% python3 -q
>>> import numpy as np
>>> np.set_printoptions(precision=3, suppress=True, linewidth=140, legacy="1.25")
>>> data = np.loadtxt("test6.csv", delimiter=",")
>>> print(data)
[[ 39.769  99.362  59.723]
 [ 38.824  99.506  61.355]
 [ 39.689  99.511  59.239]
 [ 40.674 100.618  58.833]
 [ 40.405 100.312  61.548]
 [ 39.3    99.247  58.932]
 [ 40.944 100.166  62.337]
 [ 39.078  97.737  60.32 ]
 [ 38.614  99.242  59.633]
 [ 41.494 100.218  58.137]
 [ 40.202  99.541  60.533]
 [ 39.317  98.039  60.982]
 [ 39.416 100.194  58.353]
 [ 40.263 100.887  61.015]
 [ 38.724 101.372  59.418]
 [ 40.012 100.723  59.966]
 [ 39.211 100.403  60.733]
 [ 40.952 101.53   61.639]
 [ 40.935 100.926  59.368]
 [ 41.962  98.494  60.752]
 [ 41.049 100.629  60.108]
 [ 39.     99.509  60.757]
 [ 41.06   99.596  59.51 ]
 [ 40.239 100.432  59.485]]
>>> hat = data @ np.linalg.solve(data.T @ data, data.T)
>>> np.allclose(hat @ hat, hat)
True
>>> vec = np.array([-3, -1, 1])
>>> rhs = data @ vec
>>> np.linalg.lstsq(data, rhs)[0]
array([-3., -1.,  1.])
>>> np.linalg.solve(data.T @ data, data.T @ rhs)
array([-3., -1.,  1.])
>>> rng = np.random.default_rng(613637)
>>> rhs = rhs + 0.3 * rng.normal(size=24)
>>> print(rhs)
[-158.542 -154.685 -159.272 -163.51  -160.326 -158.576 -160.29  -155.291 -155.508 -166.488 -159.582 -155.141 -160.211 -160.225 -157.996
 -160.979 -157.537 -162.889 -164.552 -163.715 -163.729 -156.179 -163.131 -162.323]
>>> c, *_ = np.linalg.lstsq(data, rhs)
>>> np.round(np.linalg.norm(rhs - data @ c), 3)
1.373
>>> print(c.round())
[-3. -1.  1.]
>>> [round(float(np.linalg.norm(np.linalg.solve(data.T @ data + lam * np.eye(3), data.T @ rhs))), 2) for lam in (0, 1, 10, 100)]
[3.26, 3.13, 2.4, 1.4]
>>> cent = data[[6, 14]].astype(float)
>>> for _ in range(6):
...     z = np.linalg.norm(data[:, None] - cent, axis=-1).argmin(axis=1)
...     cent = np.array([data[z == j].mean(axis=0) for j in range(2)])
... 
>>> print(z)
[1 0 1 1 0 1 0 0 1 1 0 0 1 0 1 1 0 0 1 0 1 0 1 1]
>>> cent
array([[ 40.014,  99.648,  61.088],
       [ 40.075, 100.159,  59.285]])
>>> cent[1] - cent[0]
array([ 0.061,  0.512, -1.803])
>>> print(np.abs(cent[1] - cent[0]).argmax())
2
>>> X = np.load("a.npy")
>>> X
array([[ 1,  1, -1, -1,  1,  1, -1, -1],
       [ 1,  1,  1,  1,  1,  1,  1,  1]])
>>> vec = np.array([-9, 7, -1, -9, 9, 6, -4, -9])
>>> (X @ vec).argmax()
0
>>> X @ vec
array([ 36, -10])
>>> np.linalg.norm(X @ vec) <= np.linalg.norm(X, 2) * np.linalg.norm(vec) + 1e-9
True
>>> X @ (2 * vec)
array([ 72, -20])
>>> np.einsum("ij,j->i", X, vec)
array([ 36, -10])
>>> B = X / np.sqrt((X ** 2).mean(axis=1, keepdims=True))
>>> np.linalg.matrix_rank(B) == np.linalg.matrix_rank(X)
True
>>> X - X.mean(axis=1, keepdims=True)
array([[ 1.,  1., -1., -1.,  1.,  1., -1., -1.],
       [ 0.,  0.,  0.,  0.,  0.,  0.,  0.,  0.]])
>>> np.linalg.norm(B, axis=1)
array([2.828, 2.828])
>>> np.linalg.matrix_rank(X - X.mean(axis=1, keepdims=True))
1
>>> np.linalg.norm(X, axis=1)
array([2.828, 2.828])
>>> print(round(np.linalg.norm(X[0] - X[1]), 3))
4.0
>>> np.round(np.linalg.norm(X, "nuc"), 3)
5.657
>>> round(float(np.linalg.norm(X[0], 1)), 3), round(np.linalg.norm(X[0], np.inf), 3)
(8.0, 1.0)
>>> round(float(np.linalg.norm(X, 1)), 3), round(np.linalg.norm(X, np.inf), 3)
(2.0, 8.0)
